$ python -q
>>> import numpy as np
>>> from numpy import linalg as LA
>>> np.set_printoptions(suppress=True, linewidth=200)
>>> tidy = lambda a: np.round(a, 1) + 0
>>> E = np.loadtxt("mat.csv", delimiter=",")
>>> E
array([[ 10.,   0.,   0.,   6.,  -9.,  -1.,  -7.,  -3.,  -3.,  -1.,  -3.,  -5.,   6.,   2.],
       [  0.,   8.,   8.,   4.,   0.,   0.,   0.,   4.,  -4.,  -8.,  -2.,   0.,   2.,  -6.],
       [  0.,   8.,   8.,   4.,   0.,   0.,   0.,   4.,  -4.,  -8.,  -2.,   0.,   2.,  -6.],
       [  6.,   4.,   4.,   8.,  -6.,  -4.,   0.,   4.,   0.,  -6.,  -2.,   0.,   6.,  -6.],
       [ -9.,   0.,   0.,  -6.,   9.,   2.,   6.,   2.,   2.,   1.,   5.,   3.,  -4.,   0.],
       [ -1.,   0.,   0.,  -4.,   2.,   5.,  -5.,  -5.,  -5.,   2.,   0.,  -4.,  -2.,   6.],
       [ -7.,   0.,   0.,   0.,   6.,  -5.,  13.,   9.,   9.,  -2.,   6.,   8.,   0.,  -8.],
       [ -3.,   4.,   4.,   4.,   2.,  -5.,   9.,   9.,   5.,  -6.,   2.,   6.,   2., -10.],
       [ -3.,  -4.,  -4.,   0.,   2.,  -5.,   9.,   5.,   9.,   2.,   4.,   6.,   0.,  -4.],
       [ -1.,  -8.,  -8.,  -6.,   1.,   2.,  -2.,  -6.,   2.,   9.,   1.,  -1.,  -4.,   8.],
       [ -3.,  -2.,  -2.,  -2.,   5.,   0.,   6.,   2.,   4.,   1.,  10.,   0.,   4.,   2.],
       [ -5.,   0.,   0.,   0.,   3.,  -4.,   8.,   6.,   6.,  -1.,   0.,   7.,  -3.,  -7.],
       [  6.,   2.,   2.,   6.,  -4.,  -2.,   0.,   2.,   0.,  -4.,   4.,  -3.,   9.,  -1.],
       [  2.,  -6.,  -6.,  -6.,   0.,   6.,  -8., -10.,  -4.,   8.,   2.,  -7.,  -1.,  13.]])
>>> Uu, s, Vh = LA.svd(E, full_matrices=False)
>>> tidy(np.sqrt((s ** 2).sum())), tidy(LA.norm(E))
(np.float64(69.6), np.float64(69.6))
>>> (s > 1e-8).sum()
np.int64(4)
>>> tidy(np.abs(Vh[0]))
array([0.2, 0.2, 0.2, 0.2, 0.1, 0.2, 0.4, 0.4, 0.2, 0.3, 0.1, 0.3, 0.1, 0.5])
>>> Uu.shape, s.shape, Vh.shape
((14, 14), (14,), (14, 14))
>>> np.abs(Uu[:, 0]).round(6).argmax()
np.int64(13)
